$ python -q
>>> import numpy as np
>>> np.set_printoptions(precision=1, suppress=True, linewidth=200)
>>> data = np.array([[0.0, 0.0, 3.0], [0.0, 0.0, -1.0], [3.0, -1.0, 0.0]])
>>> print([round(float(np.linalg.det(data[:i, :i])), 2) + 0 for i in range(1, 4)])
[0.0, 0.0, 0.0]
>>> try:
...     np.linalg.cholesky(data)
... except np.linalg.LinAlgError as e:
...     print(e)
... 
Matrix is not positive definite
>>> np.all(np.linalg.eigvalsh(data) > 0)
np.False_
>>> round(float(np.linalg.eigvals(data).sum().real), 1)
0.0
>>> print(np.einsum("ii->", data))
0.0
>>> print(np.round(np.linalg.eigvals(data), 1) + 0)
[-3.2  3.2  0. ]
>>> np.einsum("ij,ji->", data, data)
np.float64(20.0)
>>> (data - data.T) / 2
array([[0., 0., 0.],
       [0., 0., 0.],
       [0., 0., 0.]])
>>> data.inv()
Traceback (most recent call last):
  File "<python-input-11>", line 1, in <module>
    data.inv()
    ^^^^^^^^
AttributeError: 'numpy.ndarray' object has no attribute 'inv'
>>> np.allclose(data @ data.T, data.T @ data)
True
>>> print(round(np.linalg.det(data), 1))
0.0
>>> np.linalg.matrix_power(data, 3)
array([[  0.,   0.,  30.],
       [  0.,   0., -10.],
       [ 30., -10.,   0.]])
>>> np.unique(data.round(6), axis=0).shape
(3, 3)
>>> print(np.linalg.lstsq(data[:-1].T, data[-1])[2])
1
>>> data @ np.linalg.pinv(data) @ data
array([[ 0.,  0.,  3.],
       [ 0.,  0., -1.],
       [ 3., -1.,  0.]])
>>> K = np.array([[9, 8], [7, -3]])
>>> print(K)
[[ 9  8]
 [ 7 -3]]
>>> np.poly(K)
array([  1.,  -6., -83.])
>>> np.einsum("ii->", K)
np.int64(6)
>>> np.einsum("ij,ji->", K, K)
np.int64(202)
>>> np.round(np.linalg.det(K[::-1]), 1)
np.float64(83.0)
>>> print(np.linalg.eigvals(K))
[12.6 -6.6]
>>> np.round(np.linalg.eigvals(K).sum().real, 1)
np.float64(6.0)
>>> print(np.kron(np.eye(2, dtype=int), K))
[[ 9  8  0  0]
 [ 7 -3  0  0]
 [ 0  0  9  8]
 [ 0  0  7 -3]]
>>> theta = np.radians(90)
>>> R = np.eye(2)
>>> R[1, 1] = R[0, 0] = np.cos(theta)
>>> R[1, 0], R[0, 1] = -np.sin(theta), np.sin(theta)
>>> R.round(1) + 0
array([[ 0.,  1.],
       [-1.,  0.]])
>>> A2 = K @ R.T
>>> np.abs(A2 - K).max(axis=0)
array([10., 17.])
>>> J = np.loadtxt("w.csv", delimiter=",")
>>> print(J)
[[6. 1. 1. 1.]
 [1. 6. 1. 1.]
 [1. 1. 6. 1.]
 [1. 1. 1. 6.]]
>>> ev, V = np.linalg.eig(J)
>>> np.round(J @ V[:, 0] - ev[0] * V[:, 0], 1) + 0
array([0., 0., 0., 0.])
>>> np.einsum("ii->", J)
np.float64(24.0)
>>> np.linalg.eigvals(J)
array([5., 9., 5., 5.])
>>> rng = np.random.default_rng(596)
>>> A2 = J + rng.integers(-2, 3, (4, 1)) @ rng.integers(-2, 3, (1, 4))
>>> print(A2)
[[ 8.  2.  0.  0.]
 [ 3.  7.  0.  0.]
 [ 3.  2.  5.  0.]
 [-1.  0.  2.  7.]]
>>> np.round(np.linalg.svd(A2 - J, compute_uv=False), 1) + 0
array([5.3, 0. , 0. , 0. ])
>>> vec = np.array([0, 7, 5, 6])
>>> A2 @ np.ones(4)
array([10., 10., 10.,  8.])
>>> A2 @ np.eye(4)[2]
array([0., 0., 5., 2.])
>>> print((A2 @ vec).argmax())
3
>>> A2 @ (2 * vec)
array([ 28.,  98.,  78., 104.])
>>> print(np.einsum("ij,j->i", A2, vec))
[14. 49. 39. 52.]
>>> (A2 * vec).sum(axis=1)
array([14., 49., 39., 52.])
>>> np.sign((A2 @ vec).round(6))
array([1., 1., 1., 1.])
>>> mat = np.array([[4, 4, 0], [4, 4, -1], [0, -1, 4]])
>>> mat
array([[ 4,  4,  0],
       [ 4,  4, -1],
       [ 0, -1,  4]])
>>> lab = rng.permutation(3)
>>> A2 = mat[:, lab] * rng.choice([-1, 1], 3)
>>> print(A2)
[[ 4  0  4]
 [ 4 -1  4]
 [-1  4  0]]
>>> U, _, vt = np.linalg.svd(mat.T @ A2)
>>> lab
array([1, 2, 0])
>>> print(np.round(np.linalg.lstsq(mat, A2)[0], 1) + 0)
[[0. 0. 1.]
 [1. 0. 0.]
 [0. 1. 0.]]
>>> round(np.linalg.norm(mat, 2) / np.linalg.norm(mat), 1)
np.float64(0.9)
>>> print(np.argsort(-np.linalg.norm(mat, axis=0).round(6), kind="stable")[:3])
[1 0 2]
>>> f, g = mat[2], mat[1]
>>> f @ f
np.int64(17)
>>> f @ g
np.int64(-8)
>>> pr = (f @ g) / (f @ f) * f
>>> round(float(np.linalg.norm(f + g) ** 2 + np.linalg.norm(f - g) ** 2), 1)
100.0
>>> ev, V = np.linalg.eigh(mat)
>>> vec = np.array([3, 0, 1])
>>> (np.sign(V[:, -1].round(6)) == np.sign(V[0, -1].round(6))).astype(int)
array([1, 1, 0])
>>> np.linalg.eigvalsh(mat[1:, 1:])
array([3., 5.])
>>> print(np.linalg.norm(mat, axis=1))
[5.7 5.7 4.1]
>>> round(np.linalg.norm(mat) ** 2 / np.linalg.norm(mat, 2) ** 2, 1)
np.float64(1.2)
>>> mat[1] @ mat[2]
np.int64(-8)
>>> np.linalg.norm(mat, axis=1).argmax()
np.int64(1)
>>> round(np.linalg.norm(mat[1], 1), 1), round(float(np.linalg.norm(mat[1], np.inf)), 1)
(np.float64(9.0), 4.0)
>>> A = np.array([[3, 2, 3], [-2, 3, -2], [0, -2, -1]])
>>> f = np.array([3, 0, 0])
>>> A2 = A + np.outer(f, np.eye(3)[2])
>>> np.linalg.matrix_rank(A2 - A)
np.int64(1)
>>> print(round(float(np.linalg.det(A2) / np.linalg.det(A)), 1), round(float(1 + np.linalg.solve(A, f)[2]), 1))
0.1 0.1
